In [1]: import numpy as np

In [2]: import numpy.linalg as la

In [3]: np.set_printoptions(precision=2, suppress=True, linewidth=120, floatmode="fixed")

In [4]: tidy = lambda a: np.round(a, 2) + 0

In [5]: J = np.loadtxt("data.csv", delimiter=",")

In [6]: tidy(J)
Out[6]: 
array([[0.16, 0.05, 0.21, 0.18, 0.03, 0.21, 0.16],
       [0.07, 0.15, 0.04, 0.19, 0.19, 0.26, 0.11],
       [0.06, 0.24, 0.29, 0.12, 0.09, 0.18, 0.03],
       [0.18, 0.18, 0.00, 0.32, 0.14, 0.07, 0.11],
       [0.06, 0.21, 0.12, 0.24, 0.12, 0.21, 0.06],
       [0.17, 0.13, 0.11, 0.20, 0.11, 0.09, 0.20],
       [0.17, 0.14, 0.14, 0.06, 0.08, 0.19, 0.22]])

In [7]: M2 = la.invert(J)
AttributeError: module 'numpy.linalg' has no attribute 'invert'


In [8]: M2 = la.inv(J)

In [9]: tidy(la.det(J) * M2)
Out[9]: 
array([[0.00, 0.00, 0.00, 0.00, 0.00, 0.00, 0.00],
       [0.00, 0.00, 0.00, 0.00, 0.00, 0.00, 0.00],
       [0.00, 0.00, 0.00, 0.00, 0.00, 0.00, 0.00],
       [0.00, 0.00, 0.00, 0.00, 0.00, 0.00, 0.00],
       [0.00, 0.00, 0.00, 0.00, 0.00, 0.00, 0.00],
       [0.00, 0.00, 0.00, 0.00, 0.00, 0.00, 0.00],
       [0.00, 0.00, 0.00, 0.00, 0.00, 0.00, 0.00]])

In [10]: np.allclose(M2, J.T)
Out[10]: False

In [11]: tidy(J @ M2)
Out[11]: 
array([[1.00, 0.00, 0.00, 0.00, 0.00, 0.00, 0.00],
       [0.00, 1.00, 0.00, 0.00, 0.00, 0.00, 0.00],
       [0.00, 0.00, 1.00, 0.00, 0.00, 0.00, 0.00],
       [0.00, 0.00, 0.00, 1.00, 0.00, 0.00, 0.00],
       [0.00, 0.00, 0.00, 0.00, 1.00, 0.00, 0.00],
       [0.00, 0.00, 0.00, 0.00, 0.00, 1.00, 0.00],
       [0.00, 0.00, 0.00, 0.00, 0.00, 0.00, 1.00]])

In [12]: tidy(la.matrix_power(J, 100))
Out[12]: 
array([[0.13, 0.15, 0.12, 0.19, 0.11, 0.16, 0.13],
       [0.13, 0.15, 0.12, 0.19, 0.11, 0.16, 0.13],
       [0.13, 0.15, 0.12, 0.19, 0.11, 0.16, 0.13],
       [0.13, 0.15, 0.12, 0.19, 0.11, 0.16, 0.13],
       [0.13, 0.15, 0.12, 0.19, 0.11, 0.16, 0.13],
       [0.13, 0.15, 0.12, 0.19, 0.11, 0.16, 0.13],
       [0.13, 0.15, 0.12, 0.19, 0.11, 0.16, 0.13]])

In [13]: tidy(J @ np.ones(7))
Out[13]: array([1.00, 1.00, 1.00, 1.00, 1.00, 1.00, 1.00])

In [14]: tidy(J.sum(axis=1))
Out[14]: array([1.00, 1.00, 1.00, 1.00, 1.00, 1.00, 1.00])

In [15]: p = np.eye(7)[5]

In [16]: for _ in range(3):
    ...:     p = p @ J
    ...:     print(p.round(2))
    ...: 
[0.17 0.13 0.11 0.20 0.11 0.09 0.20]
[0.13 0.15 0.12 0.19 0.10 0.17 0.13]
[0.13 0.15 0.12 0.19 0.11 0.16 0.13]

In [17]: M2 = J / la.norm(J, axis=1, keepdims=True)

In [18]: C2 = M2 @ M2.T

In [19]: tidy(la.norm(M2, axis=1))
Out[19]: array([1.00, 1.00, 1.00, 1.00, 1.00, 1.00, 1.00])

In [20]: np.argwhere(np.triu(np.abs(C2) > 0.95, 1))
Out[20]: array([], shape=(0, 2), dtype=int64)

In [21]: tidy(C2[6])
Out[21]: array([0.89, 0.82, 0.77, 0.67, 0.77, 0.89, 1.00])

In [22]: (np.abs(C2) > 0.9).astype(int)
Out[22]: 
array([[1, 0, 0, 0, 0, 0, 0],
       [0, 1, 0, 0, 1, 0, 0],
       [0, 0, 1, 0, 0, 0, 0],
       [0, 0, 0, 1, 0, 0, 0],
       [0, 1, 0, 0, 1, 0, 0],
       [0, 0, 0, 0, 0, 1, 0],
       [0, 0, 0, 0, 0, 0, 1]])

In [23]: W0 = 4 * np.eye(5) + np.eye(5, k=1)

In [24]: W0
Out[24]: 
array([[4.00, 1.00, 0.00, 0.00, 0.00],
       [0.00, 4.00, 1.00, 0.00, 0.00],
       [0.00, 0.00, 4.00, 1.00, 0.00],
       [0.00, 0.00, 0.00, 4.00, 1.00],
       [0.00, 0.00, 0.00, 0.00, 4.00]])

In [25]: # triangular: eigenvalues sit on the diagonal

In [26]: rng = np.random.default_rng(52517)

In [27]: labels = rng.permutation(5)

In [28]: labels
Out[28]: array([2, 4, 3, 1, 0])

In [29]: M2 = W0[labels][:, labels]

In [30]: np.trace(M2)
Out[30]: np.float64(20.0)

In [31]: M2
Out[31]: 
array([[4.00, 0.00, 1.00, 0.00, 0.00],
       [0.00, 4.00, 0.00, 0.00, 0.00],
       [0.00, 1.00, 4.00, 0.00, 0.00],
       [1.00, 0.00, 0.00, 4.00, 0.00],
       [0.00, 0.00, 0.00, 1.00, 4.00]])

In [32]: M2 = np.array([[9, 5], [5, 9]])

In [33]: W2 = np.kron(M2, W0)

In [34]: tidy(la.norm(W2, 2)), tidy(la.norm(M2, 2) * la.norm(W0, 2))
Out[34]: (np.float64(68.38), np.float64(68.38))

In [35]: W2
Out[35]: 
array([[36.00,  9.00,  0.00,  0.00,  0.00, 20.00,  5.00,  0.00,  0.00,  0.00],
       [ 0.00, 36.00,  9.00,  0.00,  0.00,  0.00, 20.00,  5.00,  0.00,  0.00],
       [ 0.00,  0.00, 36.00,  9.00,  0.00,  0.00,  0.00, 20.00,  5.00,  0.00],
       [ 0.00,  0.00,  0.00, 36.00,  9.00,  0.00,  0.00,  0.00, 20.00,  5.00],
       [ 0.00,  0.00,  0.00,  0.00, 36.00,  0.00,  0.00,  0.00,  0.00, 20.00],
       [20.00,  5.00,  0.00,  0.00,  0.00, 36.00,  9.00,  0.00,  0.00,  0.00],
       [ 0.00, 20.00,  5.00,  0.00,  0.00,  0.00, 36.00,  9.00,  0.00,  0.00],
       [ 0.00,  0.00, 20.00,  5.00,  0.00,  0.00,  0.00, 36.00,  9.00,  0.00],
       [ 0.00,  0.00,  0.00, 20.00,  5.00,  0.00,  0.00,  0.00, 36.00,  9.00],
       [ 0.00,  0.00,  0.00,  0.00, 20.00,  0.00,  0.00,  0.00,  0.00, 36.00]])

In [36]: la.matrix_rank(W2)
Out[36]: np.int64(10)

In [37]: W1 = np.array([[1, 2, 2, 2],
    ...:     [2, 0, 3, 0],
    ...:     [2, 3, 0, 3],
    ...:     [1, 3, 3, 0],
    ...:     [0, 2, 3, 2],
    ...:     [0, 1, 2, 2],
    ...:     [2, 3, 0, 0]])

In [38]: beta = np.array([-1, -1, -1, -2])

In [39]: act = np.maximum(J @ W1 + beta, 0)

In [40]: (act > 0).astype(int)
Out[40]: 
array([[1, 1, 1, 0],
       [0, 1, 1, 0],
       [1, 1, 1, 0],
       [1, 1, 1, 0],
       [1, 1, 1, 0],
       [1, 1, 1, 0],
       [1, 1, 1, 0]])

In [41]: tidy(act)
Out[41]: 
array([[0.18, 1.24, 0.53, 0.00],
       [0.00, 0.78, 1.22, 0.00],
       [0.29, 0.79, 0.79, 0.00],
       [0.07, 1.00, 1.43, 0.00],
       [0.06, 0.79, 1.21, 0.00],
       [0.24, 1.15, 0.83, 0.00],
       [0.22, 0.94, 0.56, 0.00]])

In [42]: W2 = np.array([[2, 0], [0, 1], [0, 0], [0, 2]])

In [43]: W1 @ W2
Out[43]: 
array([[2, 6],
       [4, 0],
       [4, 9],
       [2, 3],
       [0, 6],
       [0, 5],
       [4, 3]])

In [44]: (act @ W2).round(6).argmax(axis=1)
Out[44]: array([1, 1, 1, 1, 1, 1, 1])

In [45]: W0.shape
Out[45]: (5, 5)

In [46]: tidy(la.svd(W0, compute_uv=False))
Out[46]: array([4.88, 4.56, 4.08, 3.57, 3.16])

In [47]: np.count_nonzero(W0)
Out[47]: np.int64(9)

In [48]: np.diff(W0, axis=0)
Out[48]: 
array([[-4.00,  3.00,  1.00,  0.00,  0.00],
       [ 0.00, -4.00,  3.00,  1.00,  0.00],
       [ 0.00,  0.00, -4.00,  3.00,  1.00],
       [ 0.00,  0.00,  0.00, -4.00,  3.00]])

In [49]: la.rank(W0)
AttributeError: module 'numpy.linalg' has no attribute 'rank'


In [50]: la.matrix_rank(W0)
Out[50]: np.int64(5)

In [51]: feats = np.load("m.npy")

In [52]: tidy(feats)
Out[52]: 
array([[ 0.31,  0.00,  0.95,  0.00],
       [ 0.00,  1.00,  0.00,  0.00],
       [-0.95,  0.00,  0.31,  0.00],
       [ 0.00,  0.00,  0.00,  1.00]])

In [53]: tidy(feats @ feats.T)
Out[53]: 
array([[1.00, 0.00, 0.00, 0.00],
       [0.00, 1.00, 0.00, 0.00],
       [0.00, 0.00, 1.00, 0.00],
       [0.00, 0.00, 0.00, 1.00]])

In [54]: tidy(la.svd(feats, compute_uv=False))
Out[54]: array([1.00, 1.00, 1.00, 1.00])

In [55]: feats[:, 3] @ feats[:, 2]
Out[55]: np.float64(0.0)

In [56]: np.flatnonzero(la.matrix_power((feats != 0) + (feats.T != 0) + np.eye(4), 4)[1])
Out[56]: array([1])

In [57]: (la.matrix_power((feats != 0) + (feats.T != 0) + np.eye(4), 4) > 0).astype(int)
Out[57]: 
array([[1, 0, 1, 0],
       [0, 1, 0, 0],
       [1, 0, 1, 0],
       [0, 0, 0, 1]])

In [58]: vec = np.array([-7, 9, 2, -2])

In [59]: tidy(feats.T @ (feats @ vec))
Out[59]: array([-7.00,  9.00,  2.00, -2.00])

In [60]: data = -3 * np.eye(3) + np.eye(3, k=1)

In [61]: data
Out[61]: 
array([[-3.00,  1.00,  0.00],
       [ 0.00, -3.00,  1.00],
       [ 0.00,  0.00, -3.00]])

In [62]: # triangular: eigenvalues sit on the diagonal

In [63]: labels = rng.permutation(7)

In [64]: labels
Out[64]: array([4, 3, 0, 1, 2, 6, 5])

In [65]: M2 = J[labels][:, labels]

In [66]: np.allclose(M2, J)
Out[66]: False

In [67]: tidy(np.trace(M2))
Out[67]: np.float64(1.35)

In [68]: tidy(M2)
Out[68]: 
array([[0.12, 0.24, 0.06, 0.21, 0.12, 0.06, 0.21],
       [0.14, 0.32, 0.18, 0.18, 0.00, 0.11, 0.07],
       [0.03, 0.18, 0.16, 0.05, 0.21, 0.16, 0.21],
       [0.19, 0.19, 0.07, 0.15, 0.04, 0.11, 0.26],
       [0.09, 0.12, 0.06, 0.24, 0.29, 0.03, 0.18],
       [0.08, 0.06, 0.17, 0.14, 0.14, 0.22, 0.19],
       [0.11, 0.20, 0.17, 0.13, 0.11, 0.20, 0.09]])

In [69]: tidy(np.diag(M2))
Out[69]: array([0.12, 0.32, 0.16, 0.15, 0.29, 0.22, 0.09])

In [70]: vec = np.array([0, 0, 2])

In [71]: target = data @ vec

In [72]: target
Out[72]: array([ 0.00,  2.00, -6.00])

In [73]: la.solve(data, target[:-1])
ValueError: solve1: Input operand 1 has a mismatch in its core dimension 0, with gufunc signature (m,m),(m)->(m) (size 2 is different from 3)


In [74]: tidy(la.solve(data, target))
Out[74]: array([0.00, 0.00, 2.00])

In [75]: tidy(la.solve(data.T, data[1]))
Out[75]: array([0.00, 1.00, 0.00])

In [76]: tidy(la.det(2 * data)), tidy(la.det(data))
Out[76]: (np.float64(-216.0), np.float64(-27.0))

In [77]: np.einsum("ii->", data)
Out[77]: np.float64(-9.0)

In [78]: tidy(la.eigvals(data).sum().real)
Out[78]: np.float64(-9.0)
